In [1]: import numpy as np

In [2]: np.set_printoptions(precision=3, suppress=True, linewidth=100, floatmode="fixed")

In [3]: O, _ = np.linalg.qr(np.array([[-1.3], [2.2], [-0.9], [-0.6]]))

In [4]: mat = O @ O.T

In [5]: print(mat)
[[ 0.219 -0.371  0.152  0.101]
 [-0.371  0.629 -0.257 -0.171]
 [ 0.152 -0.257  0.105  0.070]
 [ 0.101 -0.171  0.070  0.047]]

In [6]: left, sv, Vh = np.linalg.svd(mat)

In [7]: evecs = Vh[:(sv > 1e-8).sum()]

In [8]: rng = np.random.default_rng(215)

In [9]: x = mat[2] + 2 * mat[0] + rng.integers(2) * np.eye(4)[3]

In [10]: print(x)
[ 0.591 -1.000  0.409  1.273]

In [11]: evecs.T @ evecs
Out[11]: 
array([[ 0.219, -0.371,  0.152,  0.101],
       [-0.371,  0.629, -0.257, -0.171],
       [ 0.152, -0.257,  0.105,  0.070],
       [ 0.101, -0.171,  0.070,  0.047]])

In [12]: round(float(np.linalg.norm(x - evecs.T @ evecs @ x)), 3)
Out[12]: 0.976

In [13]: print(np.allclose(evecs.T @ evecs @ x, x))
False

In [14]: hat = np.triu(np.array([[-2, 5, -4, 8], [-8, -3, -8, -3], [-2, 4, 3, -5], [2, -2, 6, 8]]), 1) + np.eye(4)

In [15]: B = hat @ mat @ np.linalg.inv(hat)

In [16]: round(np.linalg.det(B), 3)
Out[16]: np.float64(0.0)

In [17]: np.round(np.poly(B), 3) + 0
Out[17]: array([ 1.000, -1.000,  0.000,  0.000,  0.000])

In [18]: evals, evecs = np.linalg.eigvalsh(mat)
Traceback (most recent call last):
  Cell In[18], line 1
    evals, evecs = np.linalg.eigvalsh(mat)
ValueError: too many values to unpack (expected 2)


In [19]: evals, evecs = np.linalg.eigh(mat)

In [20]: print(np.unique(evals.round(6) + 0, return_counts=True)[1])
[3 1]

In [21]: np.round(evecs.T @ evecs, 3) + 0
Out[21]: 
array([[1.000, 0.000, 0.000, 0.000],
       [0.000, 1.000, 0.000, 0.000],
       [0.000, 0.000, 1.000, 0.000],
       [0.000, 0.000, 0.000, 1.000]])

In [22]: np.abs(evecs[:, -1])
Out[22]: array([0.468, 0.793, 0.324, 0.216])

In [23]: np.round(np.linalg.svd(mat, compute_uv=False), 3) + 0
Out[23]: array([1.000, 0.000, 0.000, 0.000])

In [24]: print(np.round(np.linalg.eigvalsh(mat @ mat), 3) + 0)
[0.000 0.000 0.000 1.000]

In [25]: left, sv, Vh = np.linalg.svd(mat)

In [26]: print(np.argmax(sv[:-1] / (sv[1:] + 1e-6)) + 1)
1

In [27]: sv.round(3) + 0
Out[27]: array([1.000, 0.000, 0.000, 0.000])

In [28]: B = left[:, :1] @ np.diag(sv[:1]) @ Vh[:1]

In [29]: np.linalg.matrix_rank(mat, rtol=0.05)
Out[29]: np.int64(1)

In [30]: print(B)
[[ 0.219 -0.371  0.152  0.101]
 [-0.371  0.629 -0.257 -0.171]
 [ 0.152 -0.257  0.105  0.070]
 [ 0.101 -0.171  0.070  0.047]]

In [31]: print(np.linalg.matrix_rank(B))
1

In [32]: round(float(np.abs(mat - B).max()), 3)
Out[32]: 0.0

In [33]: left, sv, Vh = np.linalg.svd(B)

In [34]: evecs = Vh[:(sv > 1e-8).sum()]

In [35]: x = B[0] + 5 * B[1] + rng.integers(2) * np.eye(4)[3]

In [36]: x
Out[36]: array([-1.638,  2.771, -1.134,  0.244])

In [37]: evecs.T @ evecs
Out[37]: 
array([[ 0.219, -0.371,  0.152,  0.101],
       [-0.371,  0.629, -0.257, -0.171],
       [ 0.152, -0.257,  0.105,  0.070],
       [ 0.101, -0.171,  0.070,  0.047]])

In [38]: np.allclose(evecs.T @ evecs @ x, x)
Out[38]: False

In [39]: np.round(np.linalg.norm(x - evecs.T @ evecs @ x), 3)
Out[39]: np.float64(0.976)

In [40]: E = np.load("run12.npy")

In [41]: print(E)
[[ 3 -3  3 -3  3 -3]
 [ 1 -2  1 -2  1 -2]
 [ 1  2  1  2  1  2]
 [ 3 -3  3 -3  3 -3]
 [ 1 -2  1 -2  1 -2]
 [ 1  2  1  2  1  2]]

In [42]: rank = np.linalg.matrix_rank(E)

In [43]: rank
Out[43]: np.int64(2)

In [44]: ns = np.linalg.svd(E)[2][rank:].T

In [45]: np.round(ns @ ns.T, 3) + 0
Out[45]: 
array([[ 0.667,  0.000, -0.333,  0.000, -0.333,  0.000],
       [ 0.000,  0.667,  0.000, -0.333,  0.000, -0.333],
       [-0.333,  0.000,  0.667,  0.000, -0.333,  0.000],
       [ 0.000, -0.333,  0.000,  0.667,  0.000, -0.333],
       [-0.333,  0.000, -0.333,  0.000,  0.667,  0.000],
       [ 0.000, -0.333,  0.000, -0.333,  0.000,  0.667]])

In [46]: ns.shape
Out[46]: (6, 4)

In [47]: np.allclose(E @ ns, 0)
Out[47]: True

In [48]: np.linalg.lstsq(E[:-1].T, E[-1])[2]
Out[48]: np.int32(2)

In [49]: np.allclose(E[:-1].T @ np.linalg.lstsq(E[:-1].T, E[-1])[0], E[-1])
Out[49]: True

In [50]: np.abs(np.diag(np.linalg.qr(E)[1])) > 1e-9
Out[50]: array([ True,  True, False, False, False, False])

In [51]: E @ np.linalg.pinv(E) @ E
Out[51]: 
array([[ 3.000, -3.000,  3.000, -3.000,  3.000, -3.000],
       [ 1.000, -2.000,  1.000, -2.000,  1.000, -2.000],
       [ 1.000,  2.000,  1.000,  2.000,  1.000,  2.000],
       [ 3.000, -3.000,  3.000, -3.000,  3.000, -3.000],
       [ 1.000, -2.000,  1.000, -2.000,  1.000, -2.000],
       [ 1.000,  2.000,  1.000,  2.000,  1.000,  2.000]])

In [52]: np.round(np.trace(np.linalg.pinv(E) @ E), 3)
Out[52]: np.float64(2.0)

In [53]: F = np.minimum.outer(np.arange(1, 8), np.arange(1, 8)) * 3

In [54]: print(F)
[[ 3  3  3  3  3  3  3]
 [ 3  6  6  6  6  6  6]
 [ 3  6  9  9  9  9  9]
 [ 3  6  9 12 12 12 12]
 [ 3  6  9 12 15 15 15]
 [ 3  6  9 12 15 18 18]
 [ 3  6  9 12 15 18 21]]

In [55]: x = np.array([3, 5, 4, 3])

In [56]: np.round((x - mat @ x) @ (mat @ x), 3)
Out[56]: np.float64(-0.0)

In [57]: mat @ mat @ x
Out[57]: array([-0.287,  0.486, -0.199, -0.132])

In [58]: x = np.ones(7)

In [59]: for _ in range(6):
    ...:     x = F @ x
    ...:     x /= np.linalg.norm(x)
    ...:     print(round(x @ F @ x, 3))
    ...: 
68.554
68.641
68.642
68.642
68.642
68.642

In [60]: print(round(np.linalg.eigvalsh(F)[-1], 3))
68.642

In [61]: x
Out[61]: array([0.107, 0.210, 0.304, 0.384, 0.447, 0.491, 0.514])
